% python3 -q
>>> import numpy as np
>>> np.set_printoptions(suppress=True, linewidth=160)
>>> rd = lambda a: np.round(a, 2) + 0
>>> W0 = np.array([[21, -15, 16, -2, 0, 1, 8, 5],
...     [-15, 14, -8, -2, -3, 3, -3, -1],
...     [16, -8, 22, 4, -10, 4, 4, 12],
...     [-2, -2, 4, 26, -2, 0, -18, 2],
...     [0, -3, -10, -2, 13, 0, -1, -10],
...     [1, 3, 4, 0, 0, 7, 0, 1],
...     [8, -3, 4, -18, -1, 0, 15, 2],
...     [5, -1, 12, 2, -10, 1, 2, 9]])
>>> gram = W0.T @ W0
>>> np.linalg.matrix_rank(gram)
np.int64(4)
>>> rd(np.linalg.svd(W0, compute_uv=False) ** 2)
array([2814.33, 1610.76,  617.54,   80.37,    0.  ,    0.  ,    0.  ,    0.  ])
>>> (W0 @ W0.T).shape
(8, 8)
>>> np.trace(gram), (W0 ** 2).sum()
(np.int64(5123), np.int64(5123))
>>> data = np.load("layer3.npy")
>>> data
array([[-0.04,  0.41,  0.08, -1.98],
       [ 0.18,  0.3 ,  0.03, -0.84],
       [ 0.54, -0.42, -0.15,  3.48],
       [-0.24,  0.15,  0.06, -1.38],
       [-0.64, -0.04,  0.08, -1.68]])
>>> left, sig, VT = np.linalg.svd(data)
>>> rd(sig)
array([4.72, 0.66, 0.  , 0.  ])
>>> np.argmax(sig[:-1] / (sig[1:] + 1e-6)) + 1
np.int64(2)
>>> Y = left[:, :2] @ np.diag(sig[:2]) @ VT[:2]
>>> np.linalg.matrix_rank(data, rtol=0.05)
np.int64(2)
>>> rd(Y)
array([[-0.04,  0.41,  0.08, -1.98],
       [ 0.18,  0.3 ,  0.03, -0.84],
       [ 0.54, -0.42, -0.15,  3.48],
       [-0.24,  0.15,  0.06, -1.38],
       [-0.64, -0.04,  0.08, -1.68]])
>>> def softmax(z):
...     e = np.exp(z - z.max(axis=-1, keepdims=True))
...     return e / e.sum(axis=-1, keepdims=True)
... 
>>> rd(softmax(Y[0]))
array([0.26, 0.41, 0.29, 0.04])
>>> rd(softmax(Y[0] + -2))
array([0.26, 0.41, 0.29, 0.04])
>>> rd(softmax(10 * Y[0]))
array([0.01, 0.95, 0.04, 0.  ])
>>> att = Y @ Y.T / np.sqrt(4)
>>> softmax(att).round(6).argmax(axis=1)
array([0, 0, 2, 0, 0])
>>> rd(softmax(att)[0] @ Y)
array([-0.22,  0.22,  0.07, -1.62])
>>> rk = np.linalg.matrix_rank(data)
>>> rk
np.int64(2)
>>> null = np.linalg.svd(data)[2][rk:].T
>>> rd(data @ null)
array([[0., 0.],
       [0., 0.],
       [0., 0.],
       [0., 0.],
       [0., 0.]])
>>> [int(np.linalg.matrix_rank(data[:i])) for i in range(1, len(data) + 1)]
[1, 2, 2, 2, 2]
>>> rd(null @ null.T)
array([[ 0.28, -0.44,  0.02, -0.1 ],
       [-0.44,  0.69,  0.  ,  0.15],
       [ 0.02,  0.  ,  1.  ,  0.04],
       [-0.1 ,  0.15,  0.04,  0.03]])
>>> np.allclose(data @ null, 0)
True
>>> M = np.load("out16.npy")
>>> M
array([[-4,  0,  5,  3,  5,  0, -2],
       [ 0, -4,  0,  5,  3,  5,  0],
       [ 5,  0, -4,  0,  5,  3,  5],
       [ 3,  5,  0, -4,  0,  5,  3],
       [ 5,  3,  5,  0, -4,  0,  5],
       [ 0,  5,  3,  5,  0, -4,  0],
       [-2,  0,  5,  3,  5,  0, -4]])
>>> left, sig, VT = np.linalg.svd(M, full_matrices=False)
>>> rd(sig / sig[0])
array([1.  , 0.78, 0.69, 0.44, 0.39, 0.23, 0.13])
>>> np.allclose(left * sig @ VT, M)
True
>>> rd(np.abs(VT[0]))
array([0.5 , 0.19, 0.34, 0.43, 0.34, 0.19, 0.5 ])
>>> left.shape, sig.shape, VT.shape
((7, 7), (7,), (7, 7))
>>> vals, V = np.linalg.eigh(M)
>>> x = np.array([3, 0, -3, -3, 1, -1, -3])
>>> rd(V * np.maximum(vals, 0) @ V.T)
array([[1.41, 0.82, 1.93, 0.96, 1.93, 0.82, 1.41],
       [0.82, 1.95, 1.03, 2.03, 1.03, 1.95, 0.82],
       [1.93, 1.03, 2.64, 1.22, 2.64, 1.03, 1.93],
       [0.96, 2.03, 1.22, 2.12, 1.22, 2.03, 0.96],
       [1.93, 1.03, 2.64, 1.22, 2.64, 1.03, 1.93],
       [0.82, 1.95, 1.03, 2.03, 1.03, 1.95, 0.82],
       [1.41, 0.82, 1.93, 0.96, 1.93, 0.82, 1.41]])
>>> rd(x @ M @ x / (x @ x)), rd(vals[0]), rd(vals[-1])
(np.float64(-2.58), np.float64(-15.41), np.float64(10.64))
>>> np.abs(M).sum(axis=1).max(), rd(np.abs(vals).max())
(np.int64(22), np.float64(15.41))
>>> np.linalg.matrix_power(M, 3)
array([[-806, -195,  835,  882,  835, -195, -798],
       [-195, -522,   15,  540,  771,  450, -195],
       [ 835,   15, -672, -300,  300,  771,  835],
       [ 882,  540, -300, -666, -300,  540,  882],
       [ 835,  771,  300, -300, -672,   15,  835],
       [-195,  450,  771,  540,   15, -522, -195],
       [-798, -195,  835,  882,  835, -195, -806]])
>>> M @ M
array([[ 79,  30, -25, -30, -25,  30,  75],
       [ 30,  75,  30, -15, -24, -15,  30],
       [-25,  30, 100,  45,  10, -24, -25],
       [-30, -15,  45,  84,  45, -15, -30],
       [-25, -24,  10,  45, 100,  30, -25],
       [ 30, -15, -24, -15,  30,  75,  30],
       [ 75,  30, -25, -30, -25,  30,  79]])
>>> np.allclose(M, M.T)
True
>>> rd(np.linalg.det(M))
np.float64(-554688.0)
>>> vals, V = np.linalg.eigh(M)
>>> vals.sum(), np.trace(M)
(np.float64(-28.0), np.int64(-28))
>>> (vals > 1e-8).sum(), (vals < -1e-8).sum()
(np.int64(2), np.int64(5))
>>> rd(np.abs(V[:, -1]))
array([0.34, 0.33, 0.46, 0.37, 0.46, 0.33, 0.34])
>>> rd(np.linalg.svd(M, compute_uv=False))
array([15.41, 12.  , 10.64,  6.73,  6.  ,  3.49,  2.  ])
>>> Y = M / np.linalg.norm(M, axis=1, keepdims=True)
>>> gram = Y @ Y.T
>>> rd(np.degrees(np.arccos(np.clip(gram[0, 1], -1, 1))))
np.float64(67.06)
>>> (gram - 2 * np.eye(7)).round(6).argmax(axis=1)
array([6, 0, 3, 2, 3, 0, 0])
>>> rd(np.linalg.norm(Y, axis=1))
array([1., 1., 1., 1., 1., 1., 1.])
>>> rd(gram[0])
array([ 1.  ,  0.39, -0.28, -0.37, -0.28,  0.39,  0.95])
>>> np.argwhere(np.triu(np.abs(gram) > 0.95, 1))
array([], shape=(0, 2), dtype=int64)
